>>> import numpy as np
>>> import numpy.linalg as la
>>> np.set_printoptions(precision=3, suppress=True, linewidth=200, sign=" ")
>>> K = np.load("case14.npy")
>>> print(K)
[[-3 -2 -1  0  1]
 [ 2  3  4  5  6]
 [ 7  8  9 10 11]]
>>> # looks like rank 2
>>> print(np.round(K @ la.pinv(K) @ K, 3) + 0)
[[-3. -2. -1.  0.  1.]
 [ 2.  3.  4.  5.  6.]
 [ 7.  8.  9. 10. 11.]]
>>> try:
...     la.inv(K)
... except la.LinAlgError as e:
...     print(repr(e))
... 
LinAlgError('Last 2 dimensions of the array must be square')
>>> print(la.lstsq(K[:-1].T, K[-1])[2])
2
>>> print(np.abs(np.diag(la.qr(K)[1])) > 1e-9)
[ True  True False]
>>> print(np.allclose(K[:-1].T @ la.lstsq(K[:-1].T, K[-1])[0], K[-1]))
True
>>> out = np.array([[-2, 1], [-1, 2], [-1, -1], [1, 1], [-2, 0]])
>>> print(la.matrix_rank(np.vstack([K, out.T])))
4
>>> print(np.vstack([K, out.T]).shape)
(5, 5)
>>> print(la.matrix_rank(K @ out))
2
>>> print(np.einsum("ik,kj->ji", K, out))
[[  7 -18 -43]
 [ -6   9  24]]
>>> U, sigma, VT = la.svd(K)
>>> vecs = VT[:(sigma > 1e-8).sum()]
>>> rng = np.random.default_rng(3276)
>>> vec = K[2] + -3 * K[1] + rng.integers(2) * np.eye(5)[4]
>>> print(vec)
[ 1. -1. -3. -5. -6.]
>>> print(np.round(vecs.T @ vecs, 3) + 0)
[[ 0.6  0.4  0.2  0.  -0.2]
 [ 0.4  0.3  0.2  0.1  0. ]
 [ 0.2  0.2  0.2  0.2  0.2]
 [ 0.   0.1  0.2  0.3  0.4]
 [-0.2  0.   0.2  0.4  0.6]]
>>> print(np.allclose(vecs.T @ vecs @ vec, vec))
False
>>> print(la.matrix_rank(np.vstack([K, vec])))
3
>>> print(np.diag(vecs.T @ vecs))
[ 0.6  0.3  0.2  0.3  0.6]
>>> print(la.norm(K, axis=1))
[  3.873   9.487  20.372]
>>> print(round(la.norm(K[1], 1), 3), round(float(la.norm(K[1], np.inf)), 3))
20.0 6.0
>>> print(np.round(la.norm(K, "nuc"), 3))
26.329
>>> print(np.round(la.norm(K) ** 2 / la.norm(K, 2) ** 2, 3))
1.029
>>> print(la.norm(K, axis=0))
[  7.874   8.775   9.899  11.18   12.57 ]
>>> X = np.load("run1.npy")
>>> print(X)
[[ 0.731 -0.627 -0.269]
 [-0.627 -0.463 -0.627]
 [-0.269 -0.627  0.731]]
>>> # columns are unit length and at right angles
>>> print(round(float(la.eigvalsh(X).min()), 3))
-1.0
>>> vals, vecs = la.eigh(X)
>>> print((vals > 1e-8).sum(), (vals < -1e-8).sum())
2 1
>>> print(np.round(vecs.T @ vecs, 3) + 0)
[[ 1.  0.  0.]
 [ 0.  1.  0.]
 [ 0.  0.  1.]]
>>> print(round(la.det(X.T), 3))
-1.0
>>> print(np.einsum("ii->", X))
1.0
>>> print(np.kron(np.eye(2, dtype=int), X))
[[ 0.731 -0.627 -0.269  0.    -0.    -0.   ]
 [-0.627 -0.463 -0.627 -0.    -0.    -0.   ]
 [-0.269 -0.627  0.731 -0.    -0.     0.   ]
 [ 0.    -0.    -0.     0.731 -0.627 -0.269]
 [-0.    -0.    -0.    -0.627 -0.463 -0.627]
 [-0.    -0.     0.    -0.269 -0.627  0.731]]
>>> print(np.einsum("ij,ji->", X, X))
3.0
